$ python -q
>>> import numpy as np
>>> np.set_printoptions(precision=3, suppress=True, linewidth=100)
>>> tidy = lambda a: np.round(a, 3) + 0
>>> X = np.load("m.npy")
>>> tidy(X)
array([[-0.337,  0.316,  0.209,  0.517,  0.69 ],
       [ 0.299, -0.09 , -0.752, -0.182,  0.551],
       [ 0.225,  0.804, -0.33 ,  0.26 , -0.354],
       [-0.823,  0.201, -0.312, -0.421, -0.084],
       [ 0.262,  0.452,  0.43 , -0.674,  0.296]])
>>> tidy(np.linalg.svd(X, compute_uv=False))
array([1., 1., 1., 1., 1.])
>>> tidy(X @ X.T)
array([[1., 0., 0., 0., 0.],
       [0., 1., 0., 0., 0.],
       [0., 0., 1., 0., 0.],
       [0., 0., 0., 1., 0.],
       [0., 0., 0., 0., 1.]])
>>> Y = X / np.sqrt((X ** 2).mean(axis=1, keepdims=True))
>>> print(tidy(Y[1]))
[ 0.669 -0.202 -1.681 -0.407  1.233]
>>> np.linalg.matrix_rank(Y) == np.linalg.matrix_rank(X)
np.True_
>>> Y = np.linalg.inv(X)
>>> tidy(X @ Y)
array([[1., 0., 0., 0., 0.],
       [0., 1., 0., 0., 0.],
       [0., 0., 1., 0., 0.],
       [0., 0., 0., 1., 0.],
       [0., 0., 0., 0., 1.]])
>>> print(np.allclose(Y, X.T))
True
>>> tidy(Y)
array([[-0.337,  0.299,  0.225, -0.823,  0.262],
       [ 0.316, -0.09 ,  0.804,  0.201,  0.452],
       [ 0.209, -0.752, -0.33 , -0.312,  0.43 ],
       [ 0.517, -0.182,  0.26 , -0.421, -0.674],
       [ 0.69 ,  0.551, -0.354, -0.084,  0.296]])
>>> tidy(np.linalg.slogdet(X)[0])
np.float64(1.0)
>>> print(tidy(np.linalg.cond(X)))
1.0
>>> x = np.array([0, 3, -2, -2, -4])
>>> 5 - np.linalg.matrix_rank(X - np.eye(5), tol=1e-8)
np.int64(1)
>>> [p for p in range(1, 25) if np.allclose(np.linalg.matrix_power(X, p), np.eye(5))]
[]
>>> t = np.radians(135)
>>> r_ = np.eye(5)
>>> r_[3, 3] = r_[4, 4] = np.cos(t)
>>> r_[3, 4], r_[4, 3] = -np.sin(t), np.sin(t)
>>> print(tidy(r_))
[[ 1.     0.     0.     0.     0.   ]
 [ 0.     1.     0.     0.     0.   ]
 [ 0.     0.     1.     0.     0.   ]
 [ 0.     0.     0.    -0.707 -0.707]
 [ 0.     0.     0.     0.707 -0.707]]
>>> Y = X @ r_.T
>>> tidy(Y)
array([[-0.337,  0.316,  0.209, -0.853, -0.122],
       [ 0.299, -0.09 , -0.752, -0.261, -0.518],
       [ 0.225,  0.804, -0.33 ,  0.066,  0.435],
       [-0.823,  0.201, -0.312,  0.357, -0.238],
       [ 0.262,  0.452,  0.43 ,  0.267, -0.686]])
>>> tidy(np.linalg.svd(X, compute_uv=False)), tidy(np.linalg.svd(Y, compute_uv=False))
(array([1., 1., 1., 1., 1.]), array([1., 1., 1., 1., 1.]))
>>> np.allclose(X @ X.T, Y @ Y.T)
True
